$ python -q
>>> import numpy as np
>>> from numpy import linalg as LA
>>> np.set_printoptions(precision=2, suppress=True, linewidth=140)
>>> def tidy(a):
...     return np.round(a, 2) + 0
... 
>>> mat = np.loadtxt("dump.csv", delimiter=",")
>>> print(mat)
[[ 2.  0. -2. -1.  1.  3. -2.  2.  1. -3.  3.  1. -2.  3.]
 [-1.  1. -2. -1.  1.  1.  3.  2.  2. -3.  6. -3.  3.  0.]
 [-3.  1. -3. -3. -3.  1. -1.  1. -1.  2. -3. -3.  2.  2.]
 [ 1.  0. -1. -2.  1.  1. -3. -2. -3. -3. -9. -2. -3. -1.]
 [-3. -1.  3.  2.  2. -1. -3. -1. -3. -1. -9.  3. -1.  3.]
 [ 1.  1. -1.  1.  3.  1. -1. -3.  3.  3.  9. -2. -1. -2.]
 [-3.  1.  3. -1.  2.  1. -3.  3. -2.  2. -6.  3.  2.  0.]]
>>> print(tidy(mat.mean(axis=0)))
[-0.86  0.43 -0.43 -0.71  1.    1.   -1.43  0.29 -0.43 -0.43 -1.29 -0.43  0.    0.71]
>>> print(tidy(LA.svd(mat, compute_uv=False)))
[20.64  9.41  8.93  7.46  6.54  4.9   4.15]
>>> print(np.abs(mat).max())
9.0
>>> print(mat.sum(axis=1))
[  6.   9. -11. -26. -10.  12.   2.]
>>> Y = mat / LA.norm(mat, axis=1)
Traceback (most recent call last):
  File "<python-input-10>", line 1, in <module>
    Y = mat / LA.norm(mat, axis=1)
        ~~~~^~~~~~~~~~~~~~~~~~~~~~
ValueError: operands could not be broadcast together with shapes (7,14) (7,) 
>>> Y = mat / LA.norm(mat, axis=1, keepdims=True)
>>> cov = Y @ Y.T
>>> print((cov - 2 * np.eye(7)).round(6).argmax(axis=1))
[1 5 6 4 6 1 4]
>>> print(tidy(LA.norm(Y, axis=1)))
[1. 1. 1. 1. 1. 1. 1.]
>>> print(np.argwhere(np.triu(np.abs(cov) > 0.95, 1)))
[]
>>> print(tidy(np.degrees(np.arccos(np.clip(cov[0, 1], -1, 1)))))
69.99
>>> rng = np.random.default_rng(63016)
>>> lab = rng.integers(0, 3, 10)
>>> data = np.triu((lab[:, None] == lab) & (rng.random((10, 10)) < 0.8), 1).astype(int)
>>> data += data.T
>>> print(data)
[[0 1 0 1 1 0 1 1 1 0]
 [1 0 0 1 1 0 1 1 1 0]
 [0 0 0 0 0 0 0 0 0 0]
 [1 1 0 0 1 0 0 1 0 0]
 [1 1 0 1 0 0 1 1 1 0]
 [0 0 0 0 0 0 0 0 0 1]
 [1 1 0 0 1 0 0 1 0 0]
 [1 1 0 1 1 0 1 0 1 0]
 [1 1 0 0 1 0 0 1 0 0]
 [0 0 0 0 0 1 0 0 0 0]]
>>> W = np.array([[2, 1, 3, 1, 2, 2],
...     [3, 3, 3, 3, 3, 3],
...     [3, 1, 0, 2, 2, 0],
...     [2, 0, 2, 1, 1, 0],
...     [3, 1, 0, 2, 1, 2],
...     [2, 3, 3, 0, 0, 1],
...     [3, 3, 1, 0, 0, 1],
...     [0, 3, 0, 0, 0, 3],
...     [1, 3, 3, 1, 2, 0],
...     [1, 3, 3, 1, 3, 3]])
>>> beta = np.array([0, 3, 0, 0, 0, 1])
>>> act = np.maximum(data @ W + beta, 0)
>>> print((act > 0).astype(int))
[[1 1 1 1 1 1]
 [1 1 1 1 1 1]
 [0 1 0 0 0 1]
 [1 1 1 1 1 1]
 [1 1 1 1 1 1]
 [1 1 1 1 1 1]
 [1 1 1 1 1 1]
 [1 1 1 1 1 1]
 [1 1 1 1 1 1]
 [1 1 1 0 0 1]]
>>> print(act)
[[12 16  9  7  7 10]
 [11 14  9  5  6  9]
 [ 0  3  0  0  0  1]
 [ 8 11  6  6  6 11]
 [11 16 12  6  8 10]
 [ 1  6  3  1  3  4]
 [ 8 11  6  6  6 11]
 [14 14 12  8  9  9]
 [ 8 11  6  6  6 11]
 [ 2  6  3  0  0  2]]
>>> print((act > 0).mean(axis=0))
[0.9 1.  0.9 0.8 0.8 1. ]
>>> Z = np.array([[1, 2], [0, 1], [2, 2], [1, 0], [1, 1], [2, 1]])
>>> print(act @ Z)
[[64 75]
 [58 69]
 [ 2  4]
 [54 56]
 [69 80]
 [19 21]
 [54 56]
 [73 84]
 [54 56]
 [12 18]]
>>> print((act @ Z).round(6).argmax(axis=1))
[1 1 1 1 1 1 1 1 1 1]
>>> Y = mat + rng.integers(-2, 3, (7, 1)) @ rng.integers(-2, 3, (1, 14))
>>> print(Y)
[[-2. -4. -2. -1. -3. -1. -4.  4. -3. -3.  3.  3. -6.  7.]
 [-5. -3. -2. -1. -3. -3.  1.  4. -2. -3.  6. -1. -1.  4.]
 [-7. -3. -3. -3. -7. -3. -3.  3. -5.  2. -3. -1. -2.  6.]
 [ 5.  4. -1. -2.  5.  5. -1. -4.  1. -3. -9. -4.  1. -5.]
 [-3. -1.  3.  2.  2. -1. -3. -1. -3. -1. -9.  3. -1.  3.]
 [-3. -3. -1.  1. -1. -3. -3. -1. -1.  3.  9.  0. -5.  2.]
 [-7. -3.  3. -1. -2. -3. -5.  5. -6.  2. -6.  5. -2.  4.]]
>>> print(tidy(LA.svd(Y - mat, compute_uv=False)))
[27.28  0.    0.    0.    0.    0.    0.  ]
>>> print(Y - mat)
[[-4. -4.  0.  0. -4. -4. -2.  2. -4.  0.  0.  2. -4.  4.]
 [-4. -4.  0.  0. -4. -4. -2.  2. -4.  0.  0.  2. -4.  4.]
 [-4. -4.  0.  0. -4. -4. -2.  2. -4.  0.  0.  2. -4.  4.]
 [ 4.  4.  0.  0.  4.  4.  2. -2.  4.  0.  0. -2.  4. -4.]
 [ 0.  0.  0.  0.  0.  0.  0.  0.  0.  0.  0.  0.  0.  0.]
 [-4. -4.  0.  0. -4. -4. -2.  2. -4.  0.  0.  2. -4.  4.]
 [-4. -4.  0.  0. -4. -4. -2.  2. -4.  0.  0.  2. -4.  4.]]
>>> print(np.abs(Y - mat).sum(axis=1))
[34. 34. 34. 34.  0. 34. 34.]
>>> print(LA.matrix_rank(Y - mat, tol=1e-8))
1
>>> Uu, sig, Vt = LA.svd(data)
>>> print(tidy(sig))
[5.27 2.27 1.   1.   1.   1.   1.   0.   0.   0.  ]
>>> Y = Uu[:, :7] @ np.diag(sig[:7]) @ Vt[:7]
>>> print(tidy(LA.norm(data - Y, 2)), tidy(sig[7]))
0.0 0.0
>>> print(tidy(np.abs(data - Y).max()))
0.0
>>> print(tidy(Y))
[[0. 1. 0. 1. 1. 0. 1. 1. 1. 0.]
 [1. 0. 0. 1. 1. 0. 1. 1. 1. 0.]
 [0. 0. 0. 0. 0. 0. 0. 0. 0. 0.]
 [1. 1. 0. 0. 1. 0. 0. 1. 0. 0.]
 [1. 1. 0. 1. 0. 0. 1. 1. 1. 0.]
 [0. 0. 0. 0. 0. 0. 0. 0. 0. 1.]
 [1. 1. 0. 0. 1. 0. 0. 1. 0. 0.]
 [1. 1. 0. 1. 1. 0. 1. 0. 1. 0.]
 [1. 1. 0. 0. 1. 0. 0. 1. 0. 0.]
 [0. 0. 0. 0. 0. 1. 0. 0. 0. 0.]]
>>> print(LA.matrix_rank(data, rtol=0.05))
7
